In [1]: import numpy as np

In [2]: np.set_printoptions(suppress=True, linewidth=200)

In [3]: M = np.load("a.npy")

In [4]: M
Out[4]: 
array([[-2, -1,  2,  0,  0,  0],
       [-4,  0, -1,  0,  0,  0],
       [ 4,  2,  0,  0,  0,  0],
       [ 2,  1, -2,  0,  0,  0],
       [ 4,  0,  1,  0,  0,  0],
       [-4, -2,  0,  0,  0,  0]])

In [5]: np.linalg.matrix_power(M, 3)
Out[5]: 
array([[-68, -22,  26,   0,   0,   0],
       [-48, -20,   6,   0,   0,   0],
       [ 72,  28, -28,   0,   0,   0],
       [ 68,  22, -26,   0,   0,   0],
       [ 48,  20,  -6,   0,   0,   0],
       [-72, -28,  28,   0,   0,   0]])

In [6]: np.allclose(M @ M.T, M.T @ M)
Out[6]: False

In [7]: left, sig, VT = np.linalg.svd(M)

In [8]: V = VT[:(sig > 1e-8).sum()]

In [9]: rng = np.random.default_rng(40252)

In [10]: x0 = M[5] + 3 * M[4] + rng.integers(2) * np.eye(6)[3]

In [11]: x0
Out[11]: array([ 8., -2.,  3.,  0.,  0.,  0.])

In [12]: np.round(np.diag(V.T @ V), 2)
Out[12]: array([1., 1., 1., 0., 0., 0.])

In [13]: np.round(V.T @ V, 2) + 0
Out[13]: 
array([[1., 0., 0., 0., 0., 0.],
       [0., 1., 0., 0., 0., 0.],
       [0., 0., 1., 0., 0., 0.],
       [0., 0., 0., 0., 0., 0.],
       [0., 0., 0., 0., 0., 0.],
       [0., 0., 0., 0., 0., 0.]])

In [14]: labels = rng.permutation(6)

In [15]: labels
Out[15]: array([5, 3, 1, 0, 2, 4])

In [16]: A2 = M[labels][:, labels]

In [17]: round(float(np.linalg.det(A2)), 2), np.round(np.linalg.det(M[labels]), 2)
Out[17]: (0.0, np.float64(0.0))

In [18]: A2
Out[18]: 
array([[ 0,  0, -2, -4,  0,  0],
       [ 0,  0,  1,  2, -2,  0],
       [ 0,  0,  0, -4, -1,  0],
       [ 0,  0, -1, -2,  2,  0],
       [ 0,  0,  2,  4,  0,  0],
       [ 0,  0,  0,  4,  1,  0]])

In [19]: np.allclose(A2, M)
Out[19]: False

In [20]: A2 = M / np.linalg.norm(M, axis=1, keepdims=True)

In [21]: gram = A2 @ A2.T

In [22]: np.round(np.degrees(np.arccos(np.clip(gram[3, 1], -1, 1))), 2)
Out[22]: np.float64(119.02)

In [23]: gram[3].round(2)
Out[23]: array([-1.  , -0.49,  0.75,  1.  ,  0.49, -0.75])

In [24]: np.round(np.linalg.norm(A2, axis=1), 2)
Out[24]: array([1., 1., 1., 1., 1., 1.])

In [25]: (gram - 2 * np.eye(6)).round(6).argmax(axis=1)
Out[25]: array([5, 5, 4, 2, 2, 1])

In [26]: A2 = np.array([[1], [2], [0]])

In [27]: basis = np.array([[4, -6, 0, -1, -6, -9, 1, 4, -6, 7]])

In [28]: W0 = A2 @ basis + 0.05 * rng.normal(size=(3, 10))

In [29]: W0.round(2) + 0
Out[29]: 
array([[  3.94,  -5.91,  -0.15,  -1.01,  -6.04,  -9.05,   0.94,   4.07,  -5.99,   7.04],
       [  8.06, -12.02,  -0.03,  -1.94, -12.01, -18.03,   2.02,   7.98, -11.97,  14.04],
       [  0.01,  -0.01,  -0.01,   0.01,   0.  ,  -0.05,  -0.02,   0.06,  -0.04,   0.02]])

In [30]: np.round(np.linalg.norm(W0, 2) / np.linalg.norm(W0), 2)
Out[30]: np.float64(1.0)

In [31]: np.linalg.matrix_rank(W0, rtol=0.1)
Out[31]: np.int64(1)

In [32]: np.argsort(-np.linalg.norm(W0, axis=0).round(6), kind="stable")[:3]
Out[32]: array([5, 9, 4])

In [33]: [round(float(x), 2) for x in np.linalg.svd(W0, compute_uv=False)[:3]]
Out[33]: [36.92, 0.21, 0.05]

In [34]: np.linalg.cond(W0) > 100
Out[34]: np.True_

In [35]: left, sig, VT = np.linalg.svd(W0)

In [36]: np.argmax(sig[:-1] / (sig[1:] + 1e-6)) + 1
Out[36]: np.int64(1)

In [37]: A2 = left[:, :1] @ np.diag(sig[:1]) @ VT[:1]

In [38]: round(float(np.abs(W0 - A2).max()), 2)
Out[38]: 0.11

In [39]: round(np.linalg.norm(W0 - A2, 2), 2), np.round(sig[1], 2)
Out[39]: (np.float64(0.21), np.float64(0.21))

In [40]: np.linalg.matrix_rank(W0, rtol=0.05)
Out[40]: np.int64(1)

In [41]: f, r1 = W0[1], W0[2]

In [42]: np.round(f @ f, 2)
Out[42]: np.float64(1090.26)

In [43]: round(float(f @ r1), 2)
Out[43]: 2.2

In [44]: p = (f @ r1) / (f @ f) * f

In [45]: np.round(r1 - p, 2)
Out[45]: array([-0.01,  0.01, -0.01,  0.01,  0.02, -0.01, -0.02,  0.04, -0.01, -0.01])

In [46]: x0 = np.array([-1, 3, -3, 2, 2, -3, -3, 0, 1, -2])

In [47]: h = np.maximum(W0 @ x0, 0)

In [48]: np.round(W0 * (h > 1e-9)[:, None], 2) + 0
Out[48]: 
array([[ 0.  ,  0.  ,  0.  ,  0.  ,  0.  ,  0.  ,  0.  ,  0.  ,  0.  ,  0.  ],
       [ 0.  ,  0.  ,  0.  ,  0.  ,  0.  ,  0.  ,  0.  ,  0.  ,  0.  ,  0.  ],
       [ 0.01, -0.01, -0.01,  0.01,  0.  , -0.05, -0.02,  0.06, -0.04,  0.02]])

In [49]: h.round(2)
Out[49]: array([0.  , 0.  , 0.13])

In [50]: np.flatnonzero(h > 1e-9)
Out[50]: array([2])

In [51]: J = np.array([[0, 0, 0, 0], [0, 0, 0, 2], [1, 0, 0, 0], [0, 0, 0, 0]])

In [52]: J
Out[52]: 
array([[0, 0, 0, 0],
       [0, 0, 0, 2],
       [1, 0, 0, 0],
       [0, 0, 0, 0]])

In [53]: P = np.triu(np.array([[-9, -1, 8, -1], [-1, 7, 4, -2], [8, 5, -8, -1], [0, 6, 9, 0]]), 1) + np.eye(4)

In [54]: A2 = P @ J @ np.linalg.inv(P)

In [55]: np.linalg.matrix_rank(A2)
Out[55]: np.int64(2)
